% ipython --no-banner

In [1]: import numpy as np

In [2]: np.set_printoptions(suppress=True, linewidth=200)

In [3]: def rd(a):
   ...:     return np.round(a, 1) + 0
   ...: 

In [4]: m1 = np.loadtxt("x.csv", delimiter=",")

In [5]: rd(m1)
Out[5]: 
array([[ 0.1,  0.2,  0. ,  0.1,  0. ,  0. , -0.1, -0.2,  0.1,  0. ],
       [ 0.2,  0.4, -0.1,  0.1,  0.1,  0. ,  0. , -0.3,  0.2,  0.1],
       [ 0. , -0.1,  0.2, -0.1, -0.1,  0.1, -0.2, -0.1, -0.1, -0.2],
       [ 0.1,  0.1, -0.1,  0.6, -0.4, -0.1,  0.2, -0.1,  0. ,  0. ],
       [ 0. ,  0.1, -0.1, -0.4,  0.5,  0. ,  0. ,  0. ,  0.1,  0.2],
       [ 0. ,  0. ,  0.1, -0.1,  0. ,  0. , -0.1, -0.1,  0. , -0.1],
       [-0.1,  0. , -0.2,  0.2,  0. , -0.1,  0.4,  0.2,  0. ,  0.3],
       [-0.2, -0.3, -0.1, -0.1,  0. , -0.1,  0.2,  0.4, -0.1,  0.1],
       [ 0.1,  0.2, -0.1,  0. ,  0.1,  0. ,  0. , -0.1,  0.1,  0.1],
       [ 0. ,  0.1, -0.2,  0. ,  0.2, -0.1,  0.3,  0.1,  0.1,  0.3]])

In [6]: # symmetric, so the eigenvalues are real

In [7]: rd(m1.sum(axis=1))
Out[7]: array([ 0.1,  0.7, -0.5,  0.3,  0.3, -0.3,  0.6, -0.2,  0.4,  0.7])

In [8]: rd(np.diff(m1, axis=0))
Out[8]: 
array([[ 0.1,  0.3, -0.1,  0. ,  0.1, -0.1,  0.1, -0.1,  0.1,  0.2],
       [-0.1, -0.5,  0.3, -0.2, -0.2,  0.1, -0.3,  0.3, -0.3, -0.4],
       [ 0.1,  0.2, -0.3,  0.6, -0.4, -0.2,  0.4,  0. ,  0.1,  0.2],
       [-0.1,  0. ,  0. , -1. ,  0.9,  0.1, -0.2,  0.1,  0.1,  0.2],
       [ 0. , -0.2,  0.2,  0.4, -0.5,  0.1, -0.1,  0. , -0.1, -0.3],
       [-0.1,  0. , -0.3,  0.2,  0. , -0.2,  0.5,  0.3,  0. ,  0.4],
       [-0.1, -0.3,  0.2, -0.3,  0. ,  0.1, -0.2,  0.2, -0.2, -0.2],
       [ 0.3,  0.5,  0. ,  0.1,  0.1,  0. , -0.2, -0.5,  0.3,  0. ],
       [-0.1, -0.1, -0.2, -0.1,  0.1, -0.1,  0.3,  0.2,  0. ,  0.2]])

In [9]: np.linalg.rank(m1)
---------------------------------------------------------------------------
AttributeError                            Traceback (most recent call last)
Cell In[9], line 1
----> 1 np.linalg.rank(m1)

AttributeError: module 'numpy.linalg' has no attribute 'rank'

In [10]: rd(m1 - m1[0])
Out[10]: 
array([[ 0. ,  0. ,  0. ,  0. ,  0. ,  0. ,  0. ,  0. ,  0. ,  0. ],
       [ 0.1,  0.3, -0.1,  0. ,  0.1, -0.1,  0.1, -0.1,  0.1,  0.2],
       [-0.1, -0.3,  0.2, -0.1, -0.1,  0.1, -0.2,  0.1, -0.1, -0.2],
       [ 0. ,  0. , -0.1,  0.5, -0.4, -0.1,  0.2,  0.1,  0. ,  0. ],
       [-0.1,  0. , -0.1, -0.5,  0.5,  0. ,  0.1,  0.2,  0. ,  0.2],
       [-0.1, -0.2,  0.1, -0.1,  0. ,  0. ,  0. ,  0.1, -0.1, -0.1],
       [-0.2, -0.2, -0.3,  0.1,  0. , -0.2,  0.5,  0.4, -0.1,  0.3],
       [-0.3, -0.5, -0.1, -0.2,  0. , -0.1,  0.3,  0.6, -0.2,  0.1],
       [ 0. ,  0.1, -0.1,  0. ,  0.1,  0. ,  0.1,  0. ,  0. ,  0.1],
       [-0.1,  0. , -0.2, -0.1,  0.2, -0.1,  0.4,  0.3,  0. ,  0.3]])
